$ python -q
>>> import numpy as np
>>> from numpy import linalg as LA
>>> np.set_printoptions(suppress=True, linewidth=160)
>>> def rnd(a):
...     return np.round(a, 1) + 0
... 
>>> K = np.loadtxt("x.csv", delimiter=",")
>>> K
array([[ 1.,  0.,  0.,  0.],
       [-2.,  1.,  0.,  0.],
       [-1.,  0.,  1.,  0.],
       [-3., -5., -5.,  1.]])
>>> # triangular: eigenvalues sit on the diagonal
>>> K.reshape(-1, 2)
array([[ 1.,  0.],
       [ 0.,  0.],
       [-2.,  1.],
       [ 0.,  0.],
       [-1.,  0.],
       [ 1.,  0.],
       [-3., -5.],
       [-5.,  1.]])
>>> K.reshape(2, -1)
array([[ 1.,  0.,  0.,  0., -2.,  1.,  0.,  0.],
       [-1.,  0.,  1.,  0., -3., -5., -5.,  1.]])
>>> t3 = K.reshape(4, 2, -1)
>>> t3.transpose(1, 0, 2)
array([[[ 1.,  0.],
        [-2.,  1.],
        [-1.,  0.],
        [-3., -5.]],

       [[ 0.,  0.],
        [ 0.,  0.],
        [ 1.,  0.],
        [-5.,  1.]]])
>>> t3[:, 0]
array([[ 1.,  0.],
       [-2.,  1.],
       [-1.,  0.],
       [-3., -5.]])
>>> [int(LA.matrix_rank(LA.matrix_power(K, p))) for p in range(1, 5)]
[4, 4, 4, 4]
>>> K @ K
array([[  1.,   0.,   0.,   0.],
       [ -4.,   1.,   0.,   0.],
       [ -2.,   0.,   1.,   0.],
       [  9., -10., -10.,   1.]])
>>> rnd(LA.matrix_power(K - np.diag(np.diag(K)), 4))
array([[0., 0., 0., 0.],
       [0., 0., 0., 0.],
       [0., 0., 0., 0.],
       [0., 0., 0., 0.]])
>>> rnd(np.abs(LA.svd(K)[2][-1]))
array([0. , 0.1, 0.1, 1. ])
>>> np.argsort(-LA.norm(K, axis=0).round(6), kind="stable")[:3]
array([1, 2, 0])
>>> round(np.log10(LA.cond(K)))
2
>>> rnd(LA.norm(K, 2) / LA.norm(K))
np.float64(0.9)
>>> LA.cond(K) > 100
np.True_
>>> rnd(LA.norm(K, 2))
np.float64(7.8)
>>> rnd(LA.norm(K[1], 1)), rnd(LA.norm(K[1], np.inf))
(np.float64(3.0), np.float64(2.0))
>>> rnd(LA.norm(K, 1)), rnd(LA.norm(K, np.inf))
(np.float64(7.0), np.float64(14.0))
>>> rnd(LA.norm(K, axis=0))
array([3.9, 5.1, 5.1, 1. ])
>>> LA.norm(K, axis=1).argmax()
np.int64(3)
>>> print(rnd(LA.norm(K, "nuc")))
11.4
>>> m1 = np.loadtxt("test6.csv", delimiter=",")
>>> rnd(m1)
array([[-5.7,  1.4,  0. ],
       [ 2.9,  1. ,  0. ],
       [ 0.1, -0.2,  0. ],
       [ 0. , -0.3, -0.1],
       [-4. , -0.7, -0.2],
       [ 1.1, -0.4,  0. ],
       [-1.3,  0.6,  0. ],
       [-2.7,  1. , -0.1],
       [-1.8,  1.9, -0.2],
       [ 2.9, -0.1,  0.2],
       [-5.4,  0.8,  0. ],
       [-3.7, -0.2,  0. ]])
>>> cen = m1 - m1.mean(axis=0)
>>> Uu, s, Vh = LA.svd(cen, full_matrices=False)
>>> LA.matrix_rank(cen)
np.int64(3)
>>> (np.sign(Uu[:, 0]) == np.sign(Uu[0, 0])).astype(int)
array([1, 0, 0, 0, 1, 0, 0, 1, 1, 0, 1, 1])
>>> rnd(s ** 2 / (s ** 2).sum())
array([0.9, 0.1, 0. ])
>>> np.abs(Uu[:, 0]).argmax()
np.int64(9)
>>> rnd((s ** 2).sum() ** 2 / (s ** 4).sum())
np.float64(1.1)
>>> Uu, s, Vh = LA.svd(m1, full_matrices=False)
>>> rnd(np.abs(Vh[0]))
array([1. , 0.1, 0. ])
>>> print(rnd(Uu.T @ m1 @ Vh.T))
[[11.1  0.   0. ]
 [ 0.   2.8  0. ]
 [ 0.   0.   0.3]]
>>> np.abs(Uu[:, 0]).round(6).argmax()
np.int64(0)
>>> rnd(s)
array([11.1,  2.8,  0.3])
>>> print((s > 1e-8).sum())
3
>>> print(rnd(Vh @ Vh.T))
[[1. 0. 0.]
 [0. 1. 0.]
 [0. 0. 1.]]
>>> W = np.array([[4, -4, 5, -2, -5], [5, 8, 7, -7, 7], [5, 6, 6, 3, -4]])
>>> b = np.array([-2, 1, -3, -2, 2])
>>> hid = np.maximum(m1 @ W + b, 0)
>>> (hid > 0).astype(int)
array([[0, 1, 0, 0, 1],
       [1, 0, 1, 0, 0],
       [0, 0, 0, 0, 0],
       [0, 0, 0, 0, 1],
       [0, 1, 0, 1, 1],
       [1, 0, 0, 0, 0],
       [0, 1, 0, 0, 1],
       [0, 1, 0, 0, 1],
       [0, 1, 1, 0, 1],
       [1, 0, 1, 0, 0],
       [0, 1, 0, 1, 1],
       [0, 1, 0, 1, 1]])
>>> print(rnd((hid > 0).mean(axis=0)))
[0.2 0.6 0.2 0.2 0.7]
>>> W2 = np.array([[2, 2], [1, 2], [1, 2], [1, 0], [0, 2]])
>>> print(W @ W2)
[[ 7  0]
 [18 54]
 [25 26]]
